% python3 -q
>>> import numpy as np
>>> np.set_printoptions(precision=2, suppress=True, linewidth=160)
>>> feats = np.array([[0, 1, 1, 1], [1, 0, 1, 1], [1, 1, 0, 1], [1, 1, 1, 0]])
>>> print(feats)
[[0 1 1 1]
 [1 0 1 1]
 [1 1 0 1]
 [1 1 1 0]]
>>> evals, vecs = np.linalg.eigh(feats)
>>> x0 = np.array([2, 1, 1, 0])
>>> print(vecs * np.abs(evals) @ vecs.T)
[[1.5 0.5 0.5 0.5]
 [0.5 1.5 0.5 0.5]
 [0.5 0.5 1.5 0.5]
 [0.5 0.5 0.5 1.5]]
>>> print(x0 @ feats @ x0)
10
>>> W0 = np.load("m.npy")
>>> print(W0)
[[-0.94 -1.94  2.85]
 [ 0.47  0.94 -1.38]
 [-0.38 -0.82  1.18]
 [-0.33 -0.72  1.05]
 [ 0.52  1.15 -1.62]
 [-0.15 -0.26  0.41]
 [-1.36 -2.66  4.03]
 [-1.   -1.93  2.94]
 [ 0.4   0.83 -1.25]
 [ 0.22  0.46 -0.72]
 [-0.43 -0.88  1.35]
 [ 1.27  2.58 -3.83]
 [-1.32 -2.65  3.98]
 [-0.86 -1.68  2.53]
 [ 0.11  0.23 -0.37]
 [ 0.59  1.04 -1.65]
 [-1.21 -2.44  3.7 ]
 [ 0.16  0.3  -0.46]
 [ 1.4   2.69 -4.06]
 [-0.23 -0.48  0.69]
 [-0.17 -0.35  0.45]
 [-1.24 -2.55  3.83]
 [-1.86 -3.73  5.59]]
>>> Xs = W0 - W0.mean(axis=0)
>>> vecs = np.linalg.svd(Xs)[2][:1]
>>> B = Xs - Xs @ vecs.T @ vecs
>>> print(np.linalg.norm(B, axis=1).round(6).argmax())
4
>>> print(np.diag(vecs.T @ vecs))
[0.07 0.29 0.64]
>>> U, sigma, Vt = np.linalg.svd(W0)
>>> print(np.argmax(sigma[:-1] / (sigma[1:] + 1e-6)) + 1)
1
>>> print(sigma)
[15.81  0.13  0.08]
>>> B = U[:, :1] @ np.diag(sigma[:1]) @ Vt[:1]
>>> print(round(float(np.linalg.norm(W0 - B, 2)), 2), np.round(sigma[1], 2))
0.13 0.13
>>> labels = W0[:, 0] > np.median(W0[:, 0])
>>> r0 = W0[labels].mean(axis=0) - W0[~labels].mean(axis=0)
>>> print(((W0 - W0.mean(axis=0)) @ r0 > 0).astype(int))
[0 1 0 0 1 1 0 0 1 1 0 1 0 0 1 1 0 1 1 1 1 0 0]
>>> print(r0)
[ 1.37  2.75 -4.13]
>>> dist = np.linalg.norm(W0[:, None] - W0[None], axis=-1)
>>> print(dist.mean(axis=1).argmax())
18
>>> print(dist[19].round(6).argsort(kind="stable")[:4])
[19 20  5  3]
>>> print(dist[:5, :5])
[[0.   5.31 2.09 2.26 5.63]
 [5.31 0.   3.22 3.05 0.32]
 [2.09 3.22 0.   0.17 3.54]
 [2.26 3.05 0.17 0.   3.37]
 [5.63 0.32 3.54 3.37 0.  ]]
>>> print((dist + 1e9 * np.eye(23)).round(6).argmin(axis=1))
[ 7  8  3  2 15 20 12  0  1 17  2 18  6  0 17  4 21 14 11 20  5 16  6]
>>> print(np.flatnonzero(dist[19] < dist.mean() / 2))
[ 2  3  5  9 10 14 17 19 20]
>>> C = W0[[2, 21]].astype(float)
>>> for _ in range(5):
...     labels = np.linalg.norm(W0[:, None] - C, axis=-1).argmin(axis=1)
...     C = np.array([W0[labels == j].mean(axis=0) for j in range(2)])
... 
>>> print(labels)
[1 0 0 0 0 0 1 1 0 0 0 0 1 1 0 0 1 0 0 0 0 1 1]
>>> print(C[1] - C[0])
[-1.45 -2.89  4.36]
>>> print(np.bincount(labels))
[15  8]
>>> m1 = np.load("arr.npy")
>>> print(m1)
[[ 1.  0.  0.]
 [ 0.  0. -1.]
 [ 0.  1.  0.]]
>>> x0 = np.array([0, 2, 3])
>>> print(round(np.linalg.det(m1), 2))
1.0
>>> print([p for p in range(1, 25) if np.allclose(np.linalg.matrix_power(m1, p), np.eye(3))])
[4, 8, 12, 16, 20, 24]
>>> print(m1.T @ (m1 @ x0))
[0. 2. 3.]
>>> print(np.sort(np.abs(np.degrees(np.angle(np.linalg.eigvals(m1))))))
[ 0. 90. 90.]
>>> print(np.linalg.inv(m1))
[[ 1.  0.  0.]
 [ 0.  0.  1.]
 [-0. -1. -0.]]
>>> print(np.abs(np.linalg.eigvals(m1)))
[1. 1. 1.]
>>> print(round(np.linalg.norm(x0), 2), round(np.linalg.norm(m1 @ x0), 2))
3.61 3.61
>>> cov = m1.T @ m1
>>> print(np.linalg.matrix_rank(cov))
3
>>> print(np.diag(cov))
[1. 1. 1.]
>>> print(np.linalg.svd(m1, compute_uv=False) ** 2)
[1. 1. 1.]
>>> x0 = np.array([1, 2, 0])
>>> a = np.maximum(W0 @ x0, 0)
>>> print(a)
[0.   2.35 0.   0.   2.82 0.   0.   0.   2.06 1.14 0.   6.43 0.   0.   0.57 2.67 0.   0.76 6.78 0.   0.   0.   0.  ]
>>> print(np.flatnonzero(a > 1e-9))
[ 1  4  8  9 11 14 15 17 18]
>>> print(np.maximum(W0 @ (3 * x0), 0))
[ 0.    7.05  0.    0.    8.46  0.    0.    0.    6.18  3.42  0.   19.29  0.    0.    1.71  8.01  0.    2.28 20.34  0.    0.    0.    0.  ]
>>> print(W0 * (a > 1e-9)[:, None])
[[-0.   -0.    0.  ]
 [ 0.47  0.94 -1.38]
 [-0.   -0.    0.  ]
 [-0.   -0.    0.  ]
 [ 0.52  1.15 -1.62]
 [-0.   -0.    0.  ]
 [-0.   -0.    0.  ]
 [-0.   -0.    0.  ]
 [ 0.4   0.83 -1.25]
 [ 0.22  0.46 -0.72]
 [-0.   -0.    0.  ]
 [ 1.27  2.58 -3.83]
 [-0.   -0.    0.  ]
 [-0.   -0.    0.  ]
 [ 0.11  0.23 -0.37]
 [ 0.59  1.04 -1.65]
 [-0.   -0.    0.  ]
 [ 0.16  0.3  -0.46]
 [ 1.4   2.69 -4.06]
 [-0.   -0.    0.  ]
 [-0.   -0.    0.  ]
 [-0.   -0.    0.  ]
 [-0.   -0.    0.  ]]
>>> print(m1.T @ m1)
[[1. 0. 0.]
 [0. 1. 0.]
 [0. 0. 1.]]
>>> print(np.linalg.pinv(m1))
[[ 1.  0.  0.]
 [ 0.  0.  1.]
 [ 0. -1.  0.]]
>>> print(m1 @ m1.T)
[[1. 0. 0.]
 [0. 1. 0.]
 [0. 0. 1.]]
>>> print(np.linalg.norm(m1, axis=0))
[1. 1. 1.]
>>> E = np.load("run16.npy")
>>> print(E)
[[ 0  0  0  6  2 -4]
 [ 0  0  0 -6  0 -6]
 [ 0  0  0 -2  6  0]
 [ 3  1 -2 -3 -1  2]
 [-3  0 -3  3  0  3]
 [-1  3  0  1 -3  0]]
>>> B = E / np.sqrt((E ** 2).mean(axis=1, keepdims=True))
>>> print(np.linalg.norm(B, axis=1))
[2.45 2.45 2.45 2.45 2.45 2.45]
